% ipython --no-banner

In [1]: import numpy as np

In [2]: import numpy.linalg as la

In [3]: np.set_printoptions(precision=3, suppress=True, linewidth=120)

In [4]: W0 = np.load("out5.npy")

In [5]: print(W0)
[[ 2.831  1.762  3.162 -3.012  0.74   1.577 -2.538 -1.057]
 [ 1.676  0.762  1.006 -1.905  0.065  0.676 -1.126 -0.54 ]
 [ 4.231  1.238  4.222 -4.742  1.341  2.415 -3.452 -1.066]
 [ 0.064  0.184 -0.056  0.295  0.049 -0.359 -0.133 -0.177]
 [ 3.065  0.909  2.791 -3.596  1.225  1.46  -2.592 -0.865]
 [ 2.826  1.059  2.776 -3.404  0.607  1.575 -2.538 -0.677]
 [ 1.486  0.543  1.246 -1.37   1.097  0.66  -1.15  -0.401]
 [ 1.585  1.214  1.822 -1.486  0.399  0.529 -1.048 -0.407]
 [ 2.561  0.776  2.668 -3.376  0.28   1.816 -2.807 -0.798]
 [ 0.352  0.3    0.3   -0.183  0.327 -0.229  0.112  0.589]
 [ 3.984  1.138  3.856 -4.789  1.467  2.76  -4.682 -0.617]
 [ 0.031  0.163 -0.534 -0.201 -0.029 -0.312  0.284  0.244]
 [ 4.022  1.848  4.717 -5.075  0.895  2.175 -3.721 -1.335]
 [ 1.442  0.77   1.028 -1.428  0.809  0.611 -1.468 -0.838]
 [ 0.289  0.115  0.323 -0.053  0.036 -0.314  0.13  -0.104]
 [ 1.579  0.169  1.587 -1.874  0.395  1.387 -0.725 -0.369]
 [ 4.274  1.475  3.299 -4.908  1.435  2.365 -3.652 -1.354]
 [ 2.638  0.835  2.934 -2.779  0.579  1.602 -3.269 -0.727]
 [ 3.797  2.265  4.367 -4.755  0.908  2.901 -4.186 -1.177]]

In [6]: A2 = np.c_[W0[:, :1] @ np.array([[1]]), np.array([4, -2, -3, -2, 4, 4, 5, 4, 3, -4, 0, -3, -3, 2, -3, -5, 0, 0, -3])]

In [7]: print(A2)
[[ 2.831  4.   ]
 [ 1.676 -2.   ]
 [ 4.231 -3.   ]
 [ 0.064 -2.   ]
 [ 3.065  4.   ]
 [ 2.826  4.   ]
 [ 1.486  5.   ]
 [ 1.585  4.   ]
 [ 2.561  3.   ]
 [ 0.352 -4.   ]
 [ 3.984  0.   ]
 [ 0.031 -3.   ]
 [ 4.022 -3.   ]
 [ 1.442  2.   ]
 [ 0.289 -3.   ]
 [ 1.579 -5.   ]
 [ 4.274  0.   ]
 [ 2.638  0.   ]
 [ 3.797 -3.   ]]

In [8]: print(la.norm(la.qr(W0)[0].T @ A2, axis=0) ** 2 / ((A2 ** 2).sum(axis=0) + 1e-12))
[1.    0.231]

In [9]: print(np.round(la.lstsq(W0, A2[:, 0])[0], 3) + 0)
[1. 0. 0. 0. 0. 0. 0. 0.]

In [10]: print(la.matrix_rank(A2))
2

In [11]: Uu, sv, Vh = la.svd(W0)

In [12]: print(sv)
[25.728  1.881  1.699  1.437  1.221  0.973  0.887  0.468]

In [13]: print(np.argmax(sv[:-1] / (sv[1:] + 1e-6)) + 1)
1

In [14]: A2 = Uu[:, :1] @ np.diag(sv[:1]) @ Vh[:1]

In [15]: print(np.round(la.norm(W0 - A2, 2), 3), round(sv[1], 3))
1.881 1.881

In [16]: print(np.round(la.norm(W0 - A2) / la.norm(W0), 3))
0.133

In [17]: print(la.matrix_rank(A2))
1

In [18]: X = np.loadtxt("data.csv", delimiter=",")

In [19]: print(X)
[[-6.  4. -4.  8.]
 [ 2.  5. -3.  1.]
 [-7.  9.  1.  1.]
 [ 0.  6.  2. -1.]]

In [20]: def softmax(z):
    ...:     e = np.exp(z - z.max(axis=-1, keepdims=True))
    ...:     return e / e.sum(axis=-1, keepdims=True)
    ...: 

In [21]: print(np.round(softmax(X[1] + 2), 3) + 0)
[0.047 0.936 0.    0.017]

In [22]: print(np.round(softmax(X[1]), 3) + 0)
[0.047 0.936 0.    0.017]

In [23]: print(softmax(X).sum(axis=1))
[1. 1. 1. 1.]

In [24]: att = X @ X.T / np.sqrt(4)

In [25]: print(np.round(softmax(att + np.triu(np.full(att.shape, -np.inf), 1)), 3) + 0)
[[1.    0.    0.    0.   ]
 [0.004 0.996 0.    0.   ]
 [0.    0.    1.    0.   ]
 [0.    0.    0.999 0.001]]

In [26]: print(np.round(softmax(att), 3) + 0)
[[1.    0.    0.    0.   ]
 [0.004 0.989 0.007 0.   ]
 [0.    0.    1.    0.   ]
 [0.    0.    0.999 0.001]]

In [27]: print(softmax(att).round(6).argmax(axis=1))
[0 1 2 2]

In [28]: vec = np.array([2, 3, 0, 3])

In [29]: rhs = X @ vec

In [30]: coef, lr = np.zeros(4), 1 / la.norm(X, 2) ** 2

In [31]: for i in range(8):
    ...:     coef -= lr * X.T @ (X @ coef - rhs)
    ...:     if i % 2 == 0: print(i, round(la.norm(X @ coef - rhs), 3))
    ...: 
0 15.433
2 11.747
4 9.07
6 7.153

In [32]: print(round(la.cond(X), 3))
11.0

In [33]: vec = np.array([1, 1, -2, 0])

In [34]: h1 = np.maximum(X @ vec, 0)

In [35]: print(np.tanh(X @ vec))
[1.    1.    0.    0.964]

In [36]: print(np.flatnonzero(h1 > 1e-9))
[0 1 3]

In [37]: K = np.loadtxt("test18.csv", delimiter=",")

In [38]: print(K)
[[  0.561   3.736   0.306  -1.128  -0.321  -1.749   0.701  -2.663]
 [  1.24    2.484   0.397  -1.887  -0.292   0.294  -1.183  -0.965]
 [  5.324  11.367  -0.02  -13.685  -2.306  -3.948  -4.96   -2.506]
 [ -2.48   -5.712  -0.721   7.747  -0.304   1.595   2.17    1.353]
 [  2.547   0.748  -0.649  -4.868  -0.353  -0.458  -3.008   2.778]
 [ -1.641  -1.695   0.738   2.284   1.165   2.584   0.086   0.263]
 [  0.423  -0.144  -0.404  -1.135   0.239  -0.268  -1.512   1.143]
 [  3.698  -3.19    0.133  -4.985   2.843  -0.015  -0.487   6.391]
 [  1.46   -0.73    0.564  -1.534   1.689   1.157  -0.252   1.959]
 [  0.729   4.897  -1.677  -6.846  -5.1    -2.071  -4.567  -1.021]
 [  6.218  16.991  -1.64  -18.595  -7.368  -7.63   -5.533  -5.269]
 [ -2.155  -3.14   -0.703   3.387  -0.788   0.803   0.913   1.157]
 [  2.644   2.946   1.19   -6.7     2.778  -2.275   0.588   0.632]
 [  6.608   3.939  -2.759 -14.011  -4.167  -4.611  -6.236   5.271]
 [ -1.661   3.039  -0.832   1.001  -3.266  -1.051  -1.146  -3.896]
 [  6.391   4.287  -0.385 -12.136   0.87   -3.573  -3.121   3.846]
 [  3.333   3.093   0.191  -6.958  -0.267  -0.079  -3.498   1.396]
 [  2.677   0.691   0.99   -1.895   2.644  -0.423   0.467   0.989]
 [  0.771  -5.142  -0.317   0.749   2.385  -0.104   1.487   4.536]
 [ -2.363  -4.499   0.008   6.131   1.163   1.583   0.897   0.616]
 [ -1.365  -2.073  -0.134   3.552  -0.024   0.989   1.138  -0.252]
 [  1.496  -1.38   -0.734  -5.265   0.092  -0.135  -2.609   4.321]
 [ -1.093   1.75   -0.893  -1.972  -2.525  -0.932  -1.617  -1.148]
 [ -2.674  -8.291   0.927   6.154   3.305   6.28   -1.323   4.114]
 [  0.135  -3.896   1.43    0.713   4.453   2.058   1.67    3.232]
 [  3.668   5.714  -0.827  -9.07   -1.762  -4.107  -1.955  -0.006]
 [  5.014   9.129  -1.673 -13.139  -5.304  -3.916  -6.107  -0.771]
 [  0.194   2.716  -0.715  -0.768  -2.859  -2.137   0.961  -2.491]
 [  2.311   6.26    0.262  -5.118  -0.695  -3.008  -0.522  -2.956]
 [  0.26    0.421  -0.292  -1.522  -0.767  -0.11   -0.279   0.439]
 [ -0.993  -7.645  -1.244   2.006   0.627   1.425  -0.47    5.912]
 [  0.893   2.184  -0.371  -1.706  -1.188   0.325  -1.901  -0.42 ]
 [  5.682   9.713  -2.097 -14.351  -5.479  -4.791  -6.558   0.235]
 [  1.261  -2.692   1.24   -1.503   3.54    2.645  -0.9     3.602]]

In [39]: cen = (W0 - W0.mean(axis=0)) / W0.std(axis=0)

In [40]: print(np.argwhere(np.abs(cen) > 2))
[[ 9  7]
 [18  1]]

In [41]: print(cen.std(axis=0))
[1. 1. 1. 1. 1. 1. 1. 1.]

In [42]: coef = la.lstsq(np.delete(cen, 7, axis=1), cen[:, 7])[0]

In [43]: print(coef)
[-2.098 -0.324  0.39  -0.937  0.232  0.009  0.009]

In [44]: print(np.abs(coef).argmax())
0

In [45]: print(round(1 - np.var(cen[:, 7] - np.delete(cen, 7, axis=1) @ coef), 3))
0.805

In [46]: C2 = np.cov(K, rowvar=False)

In [47]: print(np.median(K, axis=0))
[ 1.067  1.249 -0.344 -1.796 -0.298 -0.202 -1.023  0.624]

In [48]: print(np.round(np.corrcoef(K[:, 2], K[:, 5])[0, 1], 3))
0.599

In [49]: print(np.argsort(-K.std(axis=0).round(6), kind="stable"))
[3 1 7 4 0 5 6 2]

In [50]: print(K.std(axis=0))
[2.686 5.385 0.968 6.353 2.78  2.656 2.404 2.804]

In [51]: Q, V = la.qr(K[:, :1])[0], la.qr(K[:, 1:])[0]

In [52]: sv = la.svd(Q.T @ V, compute_uv=False)

In [53]: print((sv > 0.9).sum())
1

In [54]: vec = np.array([9, 3, 3, 9, 2, 2, 4, 5])

In [55]: rhs = K @ vec

In [56]: print(np.round(la.pinv(K) @ K, 3) + 0)
[[1. 0. 0. 0. 0. 0. 0. 0.]
 [0. 1. 0. 0. 0. 0. 0. 0.]
 [0. 0. 1. 0. 0. 0. 0. 0.]
 [0. 0. 0. 1. 0. 0. 0. 0.]
 [0. 0. 0. 0. 1. 0. 0. 0.]
 [0. 0. 0. 0. 0. 1. 0. 0.]
 [0. 0. 0. 0. 0. 0. 1. 0.]
 [0. 0. 0. 0. 0. 0. 0. 1.]]

In [57]: print(la.solve(K.T @ K, K.T @ rhs))
[9. 3. 3. 9. 2. 2. 4. 5.]

In [58]: rng = np.random.default_rng(4005)

In [59]: rhs = rhs + 0.1 * rng.normal(size=34)

In [60]: print(rhs)
[  -7.674   -6.781  -86.069   46.222  -20.303   12.186   -8.433   14.804   13.307  -82.886 -143.689    9.025  -17.622
  -79.225  -32.02   -38.81   -30.363   23.361   30.51    32.782   18.181  -29.171  -44.033   43.892   35.981  -53.528
  -97.48   -17.716  -29.988  -11.669   14.166  -13.41  -100.871   19.997]

In [61]: coef, *_ = la.lstsq(K, rhs)

In [62]: print(coef)
[8.984 2.92  3.371 9.015 1.877 1.875 3.911 5.006]

In [63]: print(np.round(K.T @ (rhs - K @ coef), 3) + 0)
[0. 0. 0. 0. 0. 0. 0. 0.]
